>>> import numpy as np
>>> np.set_printoptions(precision=2, suppress=True, linewidth=200)
>>> tidy = lambda a: np.round(a, 2) + 0
>>> E = np.load("arr.npy")
>>> print(E)
[[ 1  0  0  0  0]
 [-5  1  0  0  0]
 [-1  5  1  0  0]
 [ 6  0 -8  1  0]
 [ 6  7  2 -1  1]]
>>> left, sig, Vh = np.linalg.svd(E)
>>> print(tidy(sig))
[11.42  9.66  4.7   0.54  0.  ]
>>> B = left[:, :4] @ np.diag(sig[:4]) @ Vh[:4]
>>> print(np.linalg.matrix_rank(E, rtol=0.05))
3
>>> print(tidy(np.linalg.norm(E - B) / np.linalg.norm(E)))
0.0
>>> print(tidy(B))
[[ 1.  0.  0.  0.  0.]
 [-5.  1.  0.  0.  0.]
 [-1.  5.  1.  0.  0.]
 [ 6.  0. -8.  1.  0.]
 [ 6.  7.  2. -1.  1.]]
>>> print(tidy(np.abs(np.linalg.eigvals(B)).max()))
1.71
>>> print(tidy(np.trace(B)))
5.0
>>> print(tidy(np.linalg.det(B)))
0.0
>>> print(tidy(np.linalg.matrix_power(B, 2)))
[[  1.03   0.02  -0.01   0.     0.  ]
 [ -9.99   1.     0.    -0.01  -0.01]
 [-27.    10.     1.     0.     0.  ]
 [ 20.   -40.   -16.     1.02   0.02]
 [-31.    24.    12.    -1.98   1.02]]
>>> print(np.linalg.matrix_rank(E - E[0, 0] * np.eye(5)))
4
>>> print([int(np.linalg.matrix_rank(np.linalg.matrix_power(E, p))) for p in range(1, 6)])
[5, 5, 5, 5, 5]
>>> print(tidy(np.sort(np.linalg.eigvals(E))))
[1. 1. 1. 1. 1.]
>>> F = np.load("x.npy")
>>> print(F)
[[3. 1. 0. 0.]
 [0. 3. 1. 0.]
 [0. 0. 3. 1.]
 [0. 0. 0. 3.]]
>>> left, sig, Vh = np.linalg.svd(F, full_matrices=False)
>>> print(tidy(sig / sig[0]))
[1.   0.88 0.73 0.58]
>>> print(tidy(np.abs(Vh[0])))
[0.31 0.59 0.63 0.4 ]
>>> print(np.allclose(left * sig @ Vh, F))
True
>>> print(tidy(left.T @ left))
[[1. 0. 0. 0.]
 [0. 1. 0. 0.]
 [0. 0. 1. 0.]
 [0. 0. 0. 1.]]
>>> print(tidy(sig))
[3.84 3.39 2.79 2.23]
>>> print(tidy(np.linalg.matrix_power(F - np.diag(np.diag(F)), 4)))
[[0. 0. 0. 0.]
 [0. 0. 0. 0.]
 [0. 0. 0. 0.]
 [0. 0. 0. 0.]]
>>> print(F @ F)
[[9. 6. 1. 0.]
 [0. 9. 6. 1.]
 [0. 0. 9. 6.]
 [0. 0. 0. 9.]]
>>> ev, V = np.linalg.eig(F)
>>> print(np.prod(ev))
81.0
>>> rng = np.random.default_rng(235621)
>>> labels = rng.permutation(4)
>>> print(labels)
[3 2 0 1]
>>> B = F[labels][:, labels]
>>> print(np.diag(B))
[3. 3. 3. 3.]
>>> print(tidy(np.linalg.det(B)), tidy(np.linalg.det(F[labels])))
81.0 -81.0
>>> print(np.allclose(B, F))
False
>>> J = np.load("block1.npy")
>>> print(J)
[[  9.85 -13.46  -0.16]
 [  9.97 -13.94   0.5 ]
 [ -5.08   6.75  -0.44]
 [ -9.78  14.28  -0.06]
 [  4.97  -7.52   0.04]]
>>> P = J @ np.linalg.solve(J.T @ J, J.T)
>>> print(tidy(np.diag(P)))
[0.97 0.57 0.52 0.57 0.38]
>>> print(tidy(np.linalg.eigvalsh(P)))
[0. 0. 1. 1. 1.]
>>> left, sig, Vh = np.linalg.svd(J)
>>> print(np.argmax(sig[:-1] / (sig[1:] + 1e-6)) + 1)
1
>>> B = left[:, :1] @ np.diag(sig[:1]) @ Vh[:1]
>>> print(np.linalg.matrix_rank(B))
1
>>> print(tidy(np.linalg.norm(J - B) / np.linalg.norm(J)))
0.03
>>> print(tidy(np.linalg.norm(J - B, 2)), tidy(sig[1]))
0.64 0.64
>>> x0 = np.array([0, 6, 6])
>>> target = J @ x0
>>> print(tidy(target))
[-81.72 -80.64  37.86  85.32 -44.88]
>>> print(tidy(np.linalg.lstsq(J, target)[0]))
[0. 6. 6.]
>>> print(tidy(np.linalg.solve(J.T @ J, J.T @ target)))
[0. 6. 6.]
>>> target = target + 0.3 * rng.normal(size=5)
>>> print(tidy(target))
[-81.74 -80.92  37.84  85.23 -44.68]
>>> beta, *_ = np.linalg.lstsq(J, target)
>>> print(tidy(np.linalg.norm(target - J @ beta)))
0.27
>>> print(beta.round())
[-0.  6.  6.]
>>> print([round(float(np.linalg.norm(np.linalg.solve(J.T @ J + lam * np.eye(3), J.T @ target))), 2) for lam in (0, 1, 10, 100)])
[8.21, 5.19, 4.79, 4.4]
>>> print(tidy(beta))
[-0.25  5.82  5.79]
>>> data = np.array([[0.0, -1.0, -3.0, 7.0],
...     [-3.0, -1.0, -1.0, 7.0],
...     [3.0, 2.0, 0.0, 8.0],
...     [0.0, 0.0, 0.0, 3.0]])
>>> labels = rng.permutation(4)
>>> print(labels)
[1 3 2 0]
>>> B = data[labels][:, labels]
>>> print(np.allclose(B, data))
False
>>> print(B)
[[-1.  7. -1. -3.]
 [ 0.  3.  0.  0.]
 [ 2.  8.  0.  3.]
 [-1.  7. -3.  0.]]
>>> print(tidy(np.sort(np.abs(np.linalg.eigvals(B)))))
[1.15 3.   3.23 3.23]
>>> print(np.trace(B))
2.0
>>> r0 = np.array([-1, -2, -1, -1])
>>> B = data + np.outer(r0, np.eye(4)[3])
>>> print(np.linalg.matrix_rank(np.linalg.inv(B) - np.linalg.inv(data), tol=1e-8))
1
>>> print(tidy(np.linalg.det(B) / np.linalg.det(data)), tidy(1 + np.linalg.solve(data, r0)[3]))
0.67 0.67
>>> print(B)
[[ 0. -1. -3.  6.]
 [-3. -1. -1.  5.]
 [ 3.  2.  0.  7.]
 [ 0.  0.  0.  2.]]
>>> print(data.ravel(order="F"))
[ 0. -3.  3.  0. -1. -1.  2.  0. -3. -1.  0.  0.  7.  7.  8.  3.]
>>> print(data.reshape(-1, 2))
[[ 0. -1.]
 [-3.  7.]
 [-3. -1.]
 [-1.  7.]
 [ 3.  2.]
 [ 0.  8.]
 [ 0.  0.]
 [ 0.  3.]]
>>> T = data.reshape(4, 2, -1)
>>> print(T.shape)
(4, 2, 2)
>>> print(T.sum(axis=1))
[[-3.  6.]
 [-4.  6.]
 [ 3. 10.]
 [ 0.  3.]]
>>> print(T[:, 0])
[[ 0. -1.]
 [-3. -1.]
 [ 3.  2.]
 [ 0.  0.]]
>>> t = np.sort(rng.uniform(-2, 2, 23))
>>> arr = np.c_[t, t ** 2, t ** 3] @ np.array([[-2, -3, 3, 0], [3, -3, 2, -2], [3, 3, 2, 0]])
>>> print(tidy(arr))
[[ -2.27 -17.33  -8.75  -5.58]
 [  0.51  -9.7   -5.68  -3.87]
 [  1.66  -5.33  -3.95  -2.72]
 [  1.86  -4.16  -3.48  -2.37]
 [  1.98  -3.19  -3.08  -2.06]
 [  2.    -3.06  -3.02  -2.02]
 [  1.6    0.12  -1.47  -0.69]
 [  1.04   0.54  -0.97  -0.29]
 [  0.34   0.36  -0.39  -0.04]
 [  0.17   0.22  -0.23  -0.01]
 [ -0.09  -0.15   0.15   0.  ]
 [ -0.15  -0.28   0.28  -0.02]
 [ -0.18  -1.37   1.49  -0.28]
 [  0.51  -2.22   2.92  -0.71]
 [  1.06  -2.52   3.71  -0.96]
 [  1.85  -2.78   4.7   -1.28]
 [  7.98  -2.59  10.72  -3.11]
 [ 12.37  -1.56  14.5   -4.16]
 [ 13.62  -1.2   15.54  -4.44]
 [ 16.37  -0.33  17.79  -5.04]
 [ 27.07   3.81  26.22  -7.12]
 [ 28.95   4.63  27.67  -7.46]
 [ 30.65   5.39  28.97  -7.76]]
>>> labels = arr[:, 0] > np.median(arr[:, 0])
>>> r0 = arr[labels].mean(axis=0) - arr[~labels].mean(axis=0)
>>> print(tidy(r0))
[12.81  2.68 13.49 -2.99]
>>> print(np.argsort(-np.abs(r0).round(6), kind="stable"))
[2 0 3 1]
>>> print(((arr - arr.mean(axis=0)) @ r0 > 0).astype(int))
[0 0 0 0 0 0 0 0 0 0 0 0 0 0 0 0 1 1 1 1 1 1 1]
